$ ipython --no-banner

In [1]: import numpy as np

In [2]: from numpy import linalg as LA

In [3]: np.set_printoptions(suppress=True, linewidth=140)

In [4]: feats = np.load("mat.npy")

In [5]: feats
Out[5]: 
array([[ 0,  0,  0, 17,  4, 17,  0,  1, 13, 22],
       [10, 12,  0,  0,  0,  0,  0,  1,  1,  0],
       [ 1,  2,  0, 17,  0,  1,  2,  0,  3,  0],
       [ 3, 15,  2,  5,  0,  6,  0,  6,  0,  3],
       [ 0,  2,  0, 21,  0,  9,  0,  1,  5, 10],
       [ 0,  0,  0,  0,  7,  0,  4,  0, 22,  0],
       [ 0, 12,  0,  6,  0,  2,  0,  5,  0,  1],
       [ 2,  0,  0,  0,  2,  2,  0,  0,  4,  2],
       [ 0,  0,  0,  1,  7, 13,  0,  0,  3, 14],
       [14, 19,  0,  7,  0,  3,  0,  4,  0,  0],
       [ 7,  0,  0,  0,  3,  4,  0,  0,  0,  2],
       [ 1,  0,  0,  4,  0,  5,  3,  0,  5,  5],
       [11, 18,  1,  0,  0,  0,  0,  5,  0,  0],
       [ 0,  0,  0, 13,  4, 19,  0,  0,  6, 21],
       [ 7, 12,  0,  0,  0,  0,  0,  3,  5,  0],
       [ 4, 17,  0, 13,  0,  0,  0,  6,  0,  0],
       [ 0, 12,  0, 15,  0,  0,  0,  5,  4,  0],
       [ 3,  0,  0, 14,  0,  0,  5,  0,  4,  0]])

In [6]: out = np.c_[feats[:, :1] @ np.array([[-2]]), np.array([-7, 7, 6, -5, 8, 8, -6, 1, -3, 4, -6, -9, 5, 3, -5, -9, 2, 6])]

In [7]: out
Out[7]: 
array([[  0,  -7],
       [-20,   7],
       [ -2,   6],
       [ -6,  -5],
       [  0,   8],
       [  0,   8],
       [  0,  -6],
       [ -4,   1],
       [  0,  -3],
       [-28,   4],
       [-14,  -6],
       [ -2,  -9],
       [-22,   5],
       [  0,   3],
       [-14,  -5],
       [ -8,  -9],
       [  0,   2],
       [ -6,   6]])

In [8]: LA.matrix_rank(np.c_[feats, out])
Out[8]: np.int64(11)

In [9]: np.round(LA.norm(LA.qr(feats)[0].T @ out, axis=0) ** 2 / ((out ** 2).sum(axis=0) + 1e-12), 1)
Out[9]: array([1. , 0.6])

In [10]: left, s, Vh = LA.svd(out, full_matrices=False)

In [11]: print(np.round(Vh @ Vh.T, 1) + 0)
[[1. 0.]
 [0. 1.]]

In [12]: (s > 1e-8).sum()
Out[12]: np.int64(2)

In [13]: np.round(np.cumsum(s ** 2) / np.sum(s ** 2), 1)
Out[13]: array([0.8, 1. ])

In [14]: round(np.sqrt((s ** 2).sum()), 1), round(LA.norm(out), 1)
Out[14]: (np.float64(53.5), np.float64(53.5))

In [15]: print(np.round(left.T @ left, 1) + 0)
[[1. 0.]
 [0. 1.]]

In [16]: np.abs(left[:, 0]).round(6).argmax()
Out[16]: np.int64(9)

In [17]: np.allclose(left * s @ Vh, out)
Out[17]: True

In [18]: print(left.shape, s.shape, Vh.shape)
(18, 2) (2,) (2, 2)

In [19]: print(np.round(s / s[0], 1))
[1.  0.5]

In [20]: x = np.array([-1, 1, 0, 2, 0, -1, -1, -1, 0, 1])

In [21]: rhs = feats @ x

In [22]: np.round(LA.lstsq(feats, rhs)[0], 1) + 0
Out[22]: array([-1.,  1.,  0.,  2.,  0., -1., -1., -1.,  0.,  1.])

In [23]: print(np.round(LA.pinv(feats) @ feats, 1) + 0)
[[1. 0. 0. 0. 0. 0. 0. 0. 0. 0.]
 [0. 1. 0. 0. 0. 0. 0. 0. 0. 0.]
 [0. 0. 1. 0. 0. 0. 0. 0. 0. 0.]
 [0. 0. 0. 1. 0. 0. 0. 0. 0. 0.]
 [0. 0. 0. 0. 1. 0. 0. 0. 0. 0.]
 [0. 0. 0. 0. 0. 1. 0. 0. 0. 0.]
 [0. 0. 0. 0. 0. 0. 1. 0. 0. 0.]
 [0. 0. 0. 0. 0. 0. 0. 1. 0. 0.]
 [0. 0. 0. 0. 0. 0. 0. 0. 1. 0.]
 [0. 0. 0. 0. 0. 0. 0. 0. 0. 1.]]

In [24]: rng = np.random.default_rng(53804)

In [25]: rhs = rhs + 0.1 * rng.normal(size=18)

In [26]: rhs.round(1)
Out[26]: array([38.1,  0.9, 32. , 13. , 43.9, -4. , 18. , -2. ,  3. , 11.9, -9. ,  4.2,  2.2, 28. ,  1.8, 33.1, 36.8, 20. ])

In [27]: coef, *_ = LA.lstsq(feats, rhs)

In [28]: np.round(feats.T @ (rhs - feats @ coef), 1) + 0
Out[28]: array([0., 0., 0., 0., 0., 0., 0., 0., 0., 0.])

In [29]: print([round(float(LA.norm(LA.solve(feats.T @ feats + lam * np.eye(10), feats.T @ rhs))), 2) for lam in (0, 1, 10, 100)])
[3.15, 2.98, 2.51, 1.98]
